% python3 -q
>>> import numpy as np
>>> np.set_printoptions(precision=2, suppress=True, linewidth=140)
>>> rng = np.random.default_rng(697)
>>> data = rng.normal(size=(15, 3))
>>> data = 5 * data / np.linalg.norm(data, axis=1, keepdims=True)
>>> data
array([[-1.52, -4.76,  0.11],
       [-1.01, -4.87,  0.5 ],
       [ 0.18,  2.7 ,  4.2 ],
       [ 0.84, -4.79, -1.15],
       [-4.9 ,  0.98,  0.08],
       [ 2.4 , -2.52, -3.59],
       [ 2.44, -0.62,  4.32],
       [-1.57,  0.12,  4.75],
       [-0.82, -4.88,  0.71],
       [-2.64,  4.04,  1.32],
       [ 4.36, -1.04,  2.22],
       [-1.07, -4.87, -0.42],
       [-4.3 ,  0.1 , -2.55],
       [ 1.66, -4.3 , -1.94],
       [ 4.61,  1.93, -0.05]])
>>> vec = np.array([3, 1, 1])
>>> target = data @ vec
>>> np.linalg.solve(data.T @ data, data.T @ target)
array([3., 1., 1.])
>>> target = target + 0.05 * rng.normal(size=15)
>>> target
array([ -9.2 ,  -7.37,   7.46,  -3.4 , -13.68,   1.15,  10.95,   0.12,  -6.55,  -2.62,  14.21,  -8.49, -15.32,  -1.25,  15.7 ])
>>> beta, *_ = np.linalg.lstsq(data, target)
>>> beta
array([3.  , 1.  , 0.99])
>>> beta.round()
array([3., 1., 1.])
>>> M2 = np.c_[data[:, :2] @ np.array([[1, 3], [2, 3]]), np.array([1, 1, -5, -5, 2, -1, 1, 0, 1, 2, 5, 4, 5, -3, -5])]
>>> M2
array([[-11.04, -18.85,   1.  ],
       [-10.75, -17.64,   1.  ],
       [  5.59,   8.66,  -5.  ],
       [ -8.75, -11.86,  -5.  ],
       [ -2.95, -11.77,   2.  ],
       [ -2.64,  -0.36,  -1.  ],
       [  1.19,   5.44,   1.  ],
       [ -1.32,  -4.34,   0.  ],
       [-10.58, -17.09,   1.  ],
       [  5.43,   4.18,   2.  ],
       [  2.29,   9.97,   5.  ],
       [-10.8 , -17.8 ,   4.  ],
       [ -4.1 , -12.61,   5.  ],
       [ -6.95,  -7.94,  -3.  ],
       [  8.48,  19.64,  -5.  ]])
>>> np.round(np.linalg.norm(M2 - data @ np.linalg.lstsq(data, M2)[0], axis=0), 2) + 0
array([ 0.  ,  0.  , 11.55])
>>> np.linalg.norm(np.linalg.qr(data)[0].T @ M2, axis=0) ** 2 / ((M2 ** 2).sum(axis=0) + 1e-12)
array([1.  , 1.  , 0.18])
>>> np.round(np.linalg.lstsq(data, M2[:, 0])[0], 2) + 0
array([1., 2., 0.])
>>> cent = data[[12, 6]].astype(float)
>>> for _ in range(3):
...     labels = np.linalg.norm(data[:, None] - cent, axis=-1).argmin(axis=1)
...     cent = np.array([data[labels == j].mean(axis=0) for j in range(2)])
... 
>>> labels
array([0, 1, 1, 1, 0, 1, 1, 1, 1, 0, 1, 1, 0, 1, 1])
>>> np.abs(cent[1] - cent[0]).argmax()
np.int64(0)
>>> mat = np.load("dump.npy")
>>> mat
array([[  4.65,  10.37,   4.72],
       [ -1.46,  -0.62,  -0.16],
       [ -5.08,  -7.14,  -3.06],
       [ -8.49, -13.27,  -5.79],
       [ -9.31, -14.76,  -6.45],
       [ -0.52,   1.06,   0.58],
       [-11.24, -18.22,  -7.99],
       [  0.11,   2.19,   1.08],
       [  0.9 ,   3.61,   1.72],
       [ -0.57,   0.97,   0.54],
       [  8.82,  17.87,   8.05],
       [  0.52,   2.93,   1.41],
       [  1.96,   5.53,   2.57],
       [ -4.57,  -6.23,  -2.66],
       [ -4.13,  -5.43,  -2.3 ],
       [  6.38,  13.48,   6.1 ],
       [  4.39,   9.9 ,   4.51],
       [ -2.54,  -2.57,  -1.03]])
>>> [round(float(x), 2) for x in np.linalg.svd(mat, compute_uv=False)[:3]]
[49.41, 4.31, 0.0]
>>> D = np.linalg.norm(mat[:, None] - mat[None], axis=-1)
>>> np.linalg.matrix_rank(D ** 2)
np.int64(3)
>>> (D + 1e9 * np.eye(18)).round(6).argmin(axis=1)
array([16,  9, 13,  4,  3,  9,  4, 11, 11,  5, 15,  8,  8, 14, 13,  0,  0,  1])
>>> Xs = mat - mat.mean(axis=0)
>>> left, sigma, VT = np.linalg.svd(Xs, full_matrices=False)
>>> np.round(sigma ** 2 / (sigma ** 2).sum(), 2) + 0
array([1., 0., 0.])
>>> np.linalg.matrix_rank(Xs)
np.int64(1)
>>> np.searchsorted(np.cumsum(sigma ** 2) / (sigma ** 2).sum(), 0.9) + 1
np.int64(1)
>>> np.abs(left[:, 0]).argmax()
np.int64(6)
>>> np.round(Xs.mean(axis=0), 2) + 0
array([0., 0., 0.])
>>> Xs = mat - mat.mean(axis=0)
>>> vecs = np.linalg.svd(Xs)[2][:2]
>>> M2 = Xs - Xs @ vecs.T @ vecs
>>> round(np.linalg.norm(M2) / np.linalg.norm(Xs), 2)
np.float64(0.0)
>>> np.round(np.cov(Xs @ vecs.T, rowvar=False), 2) + 0
array([[143.36,   0.  ],
       [  0.  ,   0.  ]])
>>> A = np.load("out7.npy")
>>> A
array([[-4.05, -7.97,  8.94, -8.16],
       [-4.05, -8.18,  8.87, -8.06],
       [-4.17, -7.87,  8.98, -8.01],
       [-3.92, -7.93,  9.16, -8.08],
       [-3.82, -7.96,  8.91, -8.09],
       [-4.08, -7.91,  8.86, -8.07],
       [-4.  , -8.  ,  9.02, -8.05],
       [-4.06, -7.86,  9.13, -8.08],
       [-3.88, -8.02,  9.02, -8.07],
       [-4.06, -8.12,  9.23, -7.99],
       [-4.02, -8.14,  8.86, -7.77],
       [-3.84, -8.12,  9.06, -8.03],
       [-4.22, -7.75,  8.95, -8.2 ],
       [-8.04, -4.98,  7.09,  0.01],
       [-7.89, -5.02,  7.02,  0.18],
       [-8.  , -4.85,  6.96,  0.11],
       [-7.95, -4.98,  6.96, -0.07],
       [-7.82, -5.04,  7.03,  0.01],
       [-8.  , -5.03,  7.12,  0.09],
       [-7.85, -5.05,  7.02,  0.04],
       [-8.01, -5.03,  6.93, -0.19],
       [-8.04, -4.94,  7.01, -0.21],
       [-7.93, -4.93,  6.96, -0.04],
       [-7.92, -5.08,  7.14, -0.09],
       [-7.94, -5.01,  6.98,  0.08],
       [-7.94, -4.93,  6.86, -0.01]])
>>> hat = A @ np.linalg.solve(A.T @ A, A.T)
>>> np.allclose(hat @ hat, hat)
True
>>> np.round(np.linalg.eigvalsh(hat), 2) + 0
array([0., 0., 0., 0., 0., 0., 0., 0., 0., 0., 0., 0., 0., 0., 0., 0., 0., 0., 0., 0., 0., 0., 1., 1., 1., 1.])
>>> np.diag(hat)
array([0.12, 0.35, 0.12, 0.25, 0.08, 0.15, 0.08, 0.23, 0.1 , 0.16, 0.33, 0.18, 0.37, 0.09, 0.14, 0.1 , 0.09, 0.11, 0.11, 0.11, 0.19, 0.16,
       0.08, 0.09, 0.09, 0.11])
>>> cent = A[[21, 5]].astype(float)
>>> for _ in range(7):
...     labels = np.linalg.norm(A[:, None] - cent, axis=-1).argmin(axis=1)
...     cent = np.array([A[labels == j].mean(axis=0) for j in range(2)])
... 
>>> labels
array([1, 1, 1, 1, 1, 1, 1, 1, 1, 1, 1, 1, 1, 0, 0, 0, 0, 0, 0, 0, 0, 0, 0, 0, 0, 0])
>>> np.abs(cent[1] - cent[0]).argmax()
np.int64(3)
>>> np.bincount(labels)
array([13, 13])
>>> cent
array([[-7.95, -4.99,  7.01, -0.01],
       [-4.01, -7.99,  9.  , -8.05]])
>>> cent.sum(axis=0)
array([-11.96, -12.98,  16.01,  -8.06])
>>> M2 = np.c_[A[:, :3] @ np.array([[1, -1, -1], [2, -1, -3], [-3, 0, -1]]), np.array([-7, -9, 6, -7, -3, 0, -3, 9, 0, 1, 7, -9, 6, 4, 1, 0, 2, -2, 6, 7, 5, -2, 3, -6, 8, 0])]
>>> M2
array([[-46.81,  12.02,  19.02,  -7.  ],
       [-47.02,  12.23,  19.72,  -9.  ],
       [-46.85,  12.04,  18.8 ,   6.  ],
       [-47.26,  11.85,  18.55,  -7.  ],
       [-46.47,  11.78,  18.79,  -3.  ],
       [-46.48,  11.99,  18.95,   0.  ],
       [-47.06,  12.  ,  18.98,  -3.  ],
       [-47.17,  11.92,  18.51,   9.  ],
       [-46.98,  11.9 ,  18.92,   0.  ],
       [-47.99,  12.18,  19.19,   1.  ],
       [-46.88,  12.16,  19.58,   7.  ],
       [-47.26,  11.96,  19.14,  -9.  ],
       [-46.57,  11.97,  18.52,   6.  ],
       [-39.27,  13.02,  15.89,   4.  ],
       [-38.99,  12.91,  15.93,   1.  ],
       [-38.58,  12.85,  15.59,   0.  ],
       [-38.79,  12.93,  15.93,   2.  ],
       [-38.99,  12.86,  15.91,  -2.  ],
       [-39.42,  13.03,  15.97,   6.  ],
       [-39.01,  12.9 ,  15.98,   7.  ],
       [-38.86,  13.04,  16.17,   5.  ],
       [-38.95,  12.98,  15.85,  -2.  ],
       [-38.67,  12.86,  15.76,   3.  ],
       [-39.5 ,  13.  ,  16.02,  -6.  ],
       [-38.9 ,  12.95,  15.99,   8.  ],
       [-38.38,  12.87,  15.87,   0.  ]])
>>> np.round(np.linalg.lstsq(A, M2[:, 0])[0], 2) + 0
array([ 1.,  2., -3.,  0.])
>>> np.linalg.matrix_rank(M2)
np.int64(4)
>>> np.linalg.matrix_rank(np.c_[A, M2])
np.int64(5)
>>> Xs = (data - data.mean(axis=0)) / data.std(axis=0)
>>> np.argwhere(np.abs(Xs) > 2)
array([], shape=(0, 2), dtype=int64)
>>> Xs.std(axis=0)
array([1., 1., 1.])
>>> beta = np.linalg.lstsq(np.delete(Xs, 2, axis=1), Xs[:, 2])[0]
>>> np.round(1 - np.var(Xs[:, 2] - np.delete(Xs, 2, axis=1) @ beta), 2)
np.float64(0.17)
>>> np.abs(beta).argmax()
np.int64(1)
>>> M2 = np.array([[-0.5, -1.0, 0.2],
...     [-2.0, 0.2, 0.3],
...     [0.1, -1.1, -1.3],
...     [-0.4, 0.7, 1.6],
...     [0.6, -0.6, 1.0]])
>>> cent = np.array([[-0.6, -2.0, -0.5, 0.3],
...     [0.5, 0.7, 0.0, 2.0],
...     [-1.1, 0.4, -0.5, -1.3]])
>>> X = M2 @ cent
>>> X
array([[-0.42,  0.38,  0.15, -2.41],
       [ 0.97,  4.26,  0.85, -0.59],
       [ 0.82, -1.49,  0.6 , -0.48],
       [-1.17,  1.93, -0.6 , -0.8 ],
       [-1.76, -1.22, -0.8 , -2.32]])
>>> np.linalg.norm(X, axis=1).argmax()
np.int64(1)
>>> round(float(X[3] @ X[2]), 2)
-3.81
>>> np.round(np.linalg.norm(X, "nuc"), 2)
np.float64(11.18)
>>> np.round(np.linalg.norm(X, 2), 2)
np.float64(5.15)
>>> round(np.linalg.norm(X, 1), 2), round(np.linalg.norm(X, np.inf), 2)
(np.float64(9.28), np.float64(6.67))
>>> round(np.linalg.norm(X[3], 1), 2), round(float(np.linalg.norm(X[3], np.inf)), 2)
(np.float64(4.5), 1.93)
>>> np.linalg.norm(X, axis=1)
array([2.48, 4.49, 1.87, 2.47, 3.26])
